>>> import numpy as np
>>> np.set_printoptions(precision=1, suppress=True, linewidth=100)
>>> def rnd(a):
...     return np.round(a, 1) + 0
... 
>>> m1 = np.loadtxt("test8.csv", delimiter=",")
>>> print(m1)
[[ 1. -2.  1. -2.]
 [ 1.  1. -1.  2.]
 [-2.  0. -2. -1.]
 [ 1.  1. -1.  2.]]
>>> th = np.radians(60)
>>> Rm = np.eye(4)
>>> Rm[1, 1] = Rm[3, 3] = np.cos(th)
>>> Rm[1, 3], Rm[3, 1] = -np.sin(th), np.sin(th)
>>> print(rnd(Rm))
[[ 1.   0.   0.   0. ]
 [ 0.   0.5  0.  -0.9]
 [ 0.   0.   1.   0. ]
 [ 0.   0.9  0.   0.5]]
>>> B = m1 @ Rm.T
>>> print(np.allclose(np.linalg.norm(m1, axis=1), np.linalg.norm(B, axis=1)))
True
>>> rng = np.random.default_rng(99682)
>>> B = m1 + rng.integers(-2, 3, (4, 3)) @ rng.integers(-2, 3, (3, 4))
>>> print(B)
[[-3. -2.  2.  0.]
 [-1. -1. -1.  6.]
 [-3.  3. -4. -5.]
 [ 4. -4. -3.  8.]]
>>> print(rnd(np.linalg.svd(B - m1, compute_uv=False)))
[10.5  5.7  2.5  0. ]
>>> print(np.abs(B - m1).sum(axis=1))
[ 7.  8. 10. 16.]
>>> print(np.linalg.matrix_rank(B - m1, tol=1e-8))
3
>>> data = np.load("m.npy")
>>> print(data)
[[ -7.8  -4.2 -14.3]
 [ 16.7  15.   22.9]
 [ 24.2  16.1  14.4]
 [ 20.3  13.1  17.4]
 [-10.2  -3.5 -16.7]
 [ 12.8  -3.2   3.6]
 [  9.    4.9   5.3]
 [ -8.3   4.2 -13.2]
 [ 22.4  16.6  13.5]
 [-12.8 -12.1   2.6]
 [ -6.7   4.8  -9.8]
 [  5.2  -9.6  17.5]
 [-14.1  -8.7  -4.5]
 [ 10.7   5.6   7.3]
 [  7.6  17.3  11.5]
 [  6.   -8.4   8.6]]
>>> d = np.linalg.norm(data[:, None] - data[None], axis=-1)
>>> print((d + 1e9 * np.eye(16)).round(6).argmin(axis=1))
[ 4  3  8  8  0  6 13 10  2 12  7 15  9  6 13 11]
>>> print(d.shape)
(16, 16)
>>> print(np.unravel_index(d.round(6).argmax(), d.shape))
(np.int64(1), np.int64(4))
>>> print(np.linalg.matrix_rank(d ** 2))
5
>>> print(rnd(np.linalg.norm(data, axis=1)))
[16.8 32.1 32.4 29.8 19.9 13.7 11.5 16.1 31.  17.8 12.8 20.6 17.2 14.1 22.1 13.4]
>>> print(rnd(d[:5, :5]))
[[ 0.  48.5 47.5 45.8  3.5]
 [48.5  0.  11.4  6.8 51.3]
 [47.5 11.4  0.   5.8 50.3]
 [45.8  6.8  5.8  0.  48.7]
 [ 3.5 51.3 50.3 48.7  0. ]]
>>> print(rnd(np.linalg.norm(data - data.mean(axis=0), axis=1)))
[23.4 25.3 25.7 22.8 26.4 10.2  4.9 21.7 24.2 23.2 18.1 18.4 23.8  7.3 16.4 12.3]
>>> print(rnd(d[13]))
[30.1 19.2 18.5 15.8 33.1  9.8  2.7 28.  17.2 29.8 24.4 19.1 31.   0.  12.8 14.8]
>>> mat = np.loadtxt("mat.csv", delimiter=",")
>>> print(mat)
[[  5.  -5.   4.  -4.]
 [-10. -10.  -8.  -8.]
 [  5.  -5.   1.  -1.]
 [-10. -10.  -2.  -2.]]
>>> G = np.cov(data, rowvar=False)
>>> print(np.argwhere(np.triu(np.abs(np.corrcoef(data.T)) > 0.8, 1)))
[[0 2]]
>>> print(np.argsort(-data.std(axis=0).round(6), kind="stable"))
[0 2 1]
>>> print(rnd(np.polyfit(data[:, 1], data[:, 0], 1)))
[0.9 2. ]
>>> print(rnd(G))
[[169.9  95.1 131.1]
 [ 95.1 107.2  57.8]
 [131.1  57.8 155.4]]
>>> print(np.median(data, axis=0))
[6.8 4.5 6.3]
>>> print(rnd(np.corrcoef(data.T)))
[[1.  0.7 0.8]
 [0.7 1.  0.4]
 [0.8 0.4 1. ]]
>>> f = np.array([4, -4])
>>> print(np.correlate(mat[2], mat[0], "full"))
[-20.  40. -49.  58. -34.  10.  -5.]
>>> print(np.convolve(mat[2], f))
[ 20. -40.  24.  -8.   4.]
>>> print(np.polyval(f, mat[2]))
[ 16. -24.   0.  -8.]
>>> B = mat[0, 0] * mat[1:] - np.outer(mat[1:, 0], mat[0])
>>> print(B)
[[   0. -100.    0.  -80.]
 [   0.    0.  -15.   15.]
 [   0. -100.   30.  -50.]]
>>> print(np.linalg.matrix_rank(B), np.linalg.matrix_rank(mat))
3 4
>>> W0 = np.load("x.npy")
>>> print(W0)
[[ 0.  1.  2. -2.]
 [ 0.  1.  2. -2.]
 [-1.  1.  7. -6.]
 [-1.  1.  8. -7.]]
>>> B = np.array([[-2, 0], [0, 1], [-1, 0], [1, -2]])
>>> print(np.einsum("ik,kj->ji", W0, B))
[[ -4.  -4. -11. -13.]
 [  5.   5.  13.  15.]]
>>> print(np.vstack([W0, B.T]).shape)
(6, 4)
>>> print(np.einsum("ij->j", W0))
[ -2.   4.  19. -17.]
>>> B @ W0
Traceback (most recent call last):
  File "<python-input-51>", line 1, in <module>
    B @ W0
    ~~^~~~
ValueError: matmul: Input operand 1 has a mismatch in its core dimension 0, with gufunc signature (n?,k),(k,m?)->(n?,m?) (size 4 is different from 2)
>>> r = np.linalg.matrix_rank(W0)
>>> print(r)
3
>>> null = np.linalg.svd(W0)[2][r:].T
>>> print(rnd(null @ null.T))
[[0.3 0.  0.3 0.3]
 [0.  0.  0.  0. ]
 [0.3 0.  0.3 0.3]
 [0.3 0.  0.3 0.3]]
>>> print([int(np.linalg.matrix_rank(W0[:i])) for i in range(1, len(W0) + 1)])
[1, 1, 2, 3]
>>> print([int(np.linalg.matrix_rank(W0[:, :j + 1])) for j in range(4)])
[1, 2, 3, 3]
>>> E = np.array([[-0.7, -1.0, -1.4, -1.2],
...     [-2.1, -0.3, 1.8, 0.1],
...     [0.2, -1.2, 0.8, -0.2],
...     [0.7, 0.6, -0.9, -0.9]])
>>> print(E)
[[-0.7 -1.  -1.4 -1.2]
 [-2.1 -0.3  1.8  0.1]
 [ 0.2 -1.2  0.8 -0.2]
 [ 0.7  0.6 -0.9 -0.9]]
>>> B = np.linalg.invert(mat)
Traceback (most recent call last):
  File "<python-input-60>", line 1, in <module>
    B = np.linalg.invert(mat)
        ^^^^^^^^^^^^^^^^
AttributeError: module 'numpy.linalg' has no attribute 'invert'
>>> B = np.linalg.inv(mat)
>>> print(rnd(np.linalg.slogdet(mat)[0]))
1.0
>>> print(np.allclose(B, mat.T))
False
>>> print(rnd(np.linalg.inv(B)))
[[  5.  -5.   4.  -4.]
 [-10. -10.  -8.  -8.]
 [  5.  -5.   1.  -1.]
 [-10. -10.  -2.  -2.]]
>>> print(rnd(B))
[[ 0.   0.   0.1 -0.1]
 [ 0.   0.  -0.1 -0.1]
 [ 0.2 -0.1 -0.2  0.1]
 [-0.2 -0.1  0.2  0.1]]
>>> print(rnd(np.linalg.det(mat) * B))
[[-120.   60.  480. -240.]
 [ 120.   60. -480. -240.]
 [ 600. -300. -600.  300.]
 [-600. -300.  600.  300.]]
>>> q, Rm = np.linalg.qr(E)
>>> print(rnd(abs(Rm[0, 0])), rnd(np.linalg.norm(E[:, 0])))
2.3 2.3
>>> print(rnd(q))
[[-0.3  0.5  0.8  0. ]
 [-0.9 -0.2 -0.2  0.3]
 [ 0.1  0.8 -0.5  0.3]
 [ 0.3 -0.3  0.2  0.9]]
>>> print(rnd(q @ Rm))
[[-0.7 -1.  -1.4 -1.2]
 [-2.1 -0.3  1.8  0.1]
 [ 0.2 -1.2  0.8 -0.2]
 [ 0.7  0.6 -0.9 -0.9]]
>>> print(np.allclose(Rm.T @ Rm, E.T @ E))
True
>>> lab = rng.permutation(4)
>>> B = mat[:, lab] * rng.choice([-1, 1], 4)
>>> print(B)
[[ 4. -5.  4.  5.]
 [ 8. 10. -8. 10.]
 [ 1. -5.  1.  5.]
 [ 2. 10. -2. 10.]]
>>> left, _, Vt = np.linalg.svd(mat.T @ B)
>>> print(lab)
[3 0 2 1]
>>> print(rnd(np.linalg.lstsq(mat, B)[0]))
[[ 0. -1.  0.  0.]
 [ 0.  0.  0. -1.]
 [ 0.  0.  1.  0.]
 [-1.  0.  0.  0.]]
>>> lab = rng.permutation(4)
>>> print(lab)
[2 0 3 1]
>>> B = E[lab][:, lab]
>>> print(B)
[[ 0.8  0.2 -0.2 -1.2]
 [-1.4 -0.7 -1.2 -1. ]
 [-0.9  0.7 -0.9  0.6]
 [ 1.8 -2.1  0.1 -0.3]]
>>> print(rnd(np.sort(np.abs(np.linalg.eigvals(B)))))
[1.5 1.5 1.7 1.7]
>>> print(rnd(np.linalg.det(B)), rnd(np.linalg.det(E[lab])))
6.9 -6.9
>>> print(np.allclose(B, E))
False
>>> print(np.diag(B))
[ 0.8 -0.7 -0.9 -0.3]
>>> B = np.array([[4, 3, 9], [4, -9, 8], [6, 1, -5], [3, -9, -4]])
>>> C = np.array([[-9, 0, 0, -8], [5, 6, -2, 6], [-7, -7, 6, -5]])
>>> arr = B @ C + 0.1 * rng.normal(size=(4, 4))
>>> print(rnd(arr))
[[ -84.1  -45.    48.   -59.1]
 [-136.9 -110.    66.2 -126. ]
 [ -14.    40.9  -32.1  -17.1]
 [ -44.1  -25.9   -5.9  -58.2]]
>>> print(rnd(E @ E))
[[ 1.5  2.  -0.9  2.1]
 [ 2.5  0.1  3.8  2. ]
 [ 2.4 -0.9 -1.6 -0.3]
 [-2.6 -0.3  0.2  0.2]]
>>> print(rnd((E + E.T) / 2))
[[-0.7 -1.6 -0.6 -0.2]
 [-1.6 -0.3  0.3  0.4]
 [-0.6  0.3  0.8 -0.6]
 [-0.2  0.4 -0.6 -0.9]]
>>> print(np.trace(E))
-1.1
>>> print(rnd(np.abs(np.linalg.eigvals(E)).max()))
1.7
>>> F = np.load("w.npy")
>>> print(rnd(F))
[[ 0.  17.4  1.7]
 [-0.1  8.9  1.1]
 [14.4 10.1  3.8]
 [ 7.  23.5  4.1]]
>>> hat = F @ np.linalg.solve(F.T @ F, F.T)
>>> print(rnd(hat))
[[ 1.  -0.1  0.   0. ]
 [-0.1  0.3 -0.2  0.4]
 [ 0.  -0.2  0.9  0.1]
 [ 0.   0.4  0.1  0.8]]
>>> print(rnd((np.eye(4) - hat) @ F))
[[0. 0. 0.]
 [0. 0. 0.]
 [0. 0. 0.]
 [0. 0. 0.]]
>>> f, g = F[0], F[2]
>>> print(rnd(f @ g))
182.5
>>> print(rnd(f @ f))
305.6
>>> p = (f @ g) / (f @ f) * f
>>> print(rnd(np.outer(f, g)))
[[  0.2   0.2   0.1]
 [251.  175.6  65.7]
 [ 25.2  17.6   6.6]]
>>> print(rnd(np.linalg.norm(f + g) ** 2 + np.linalg.norm(f - g) ** 2))
1260.1
>>> print(np.linalg.matrix_rank(np.outer(f, g)))
1
>>> print(rnd((g - p) @ f))
0.0
>>> B = np.c_[F[:, :2] @ np.array([[1, 2], [1, 0]]), np.array([1, -1, 1, -2])]
>>> print(rnd(B))
[[17.4  0.   1. ]
 [ 8.9 -0.1 -1. ]
 [24.5 28.9  1. ]
 [30.6 14.1 -2. ]]
>>> print(rnd(np.linalg.norm(B - F @ np.linalg.lstsq(F, B)[0], axis=0)))
[0.  0.  0.5]
>>> print(rnd(np.linalg.lstsq(F, B[:, 0])[0]))
[1. 1. 0.]
>>> print(np.linalg.matrix_rank(np.c_[F, B]))
4
>>> print(rnd(np.linalg.norm(np.linalg.qr(F)[0].T @ B, axis=0) ** 2 / ((B ** 2).sum(axis=0) + 1e-12)))
[1. 1. 1.]
>>> B = mat + rng.integers(-2, 3, (4, 2)) @ rng.integers(-2, 3, (2, 4))
>>> print(B)
[[ -1.  -4.   4.   0.]
 [-12. -10.  -7.  -7.]
 [  5.  -5.   1.  -1.]
 [-10. -10.  -2.  -2.]]
>>> print(B - mat)
[[-6.  1.  0.  4.]
 [-2.  0.  1.  1.]
 [ 0.  0.  0.  0.]
 [ 0.  0.  0.  0.]]
>>> print(rnd(np.linalg.svd(B - mat, compute_uv=False)))
[7.6 1.  0.  0. ]
>>> feats = np.load("block12.npy")
>>> print(rnd(feats))
[[-0.4  0.7  0.6]
 [ 0.7  0.6 -0.3]
 [ 0.6 -0.3  0.8]]
>>> x0 = np.array([-2, 1, -1])
>>> print(rnd(np.abs(np.linalg.eigvals(feats))))
[1. 1. 1.]
>>> print(3 - np.linalg.matrix_rank(feats - np.eye(3), tol=1e-8))
2
>>> print([p for p in range(1, 25) if np.allclose(np.linalg.matrix_power(feats, p), np.eye(3))])
[2, 4, 6, 8, 10, 12, 14, 16, 18, 20, 22, 24]
>>> print(rnd(np.sort(np.abs(np.degrees(np.angle(np.linalg.eigvals(feats)))))))
[  0.   0. 180.]
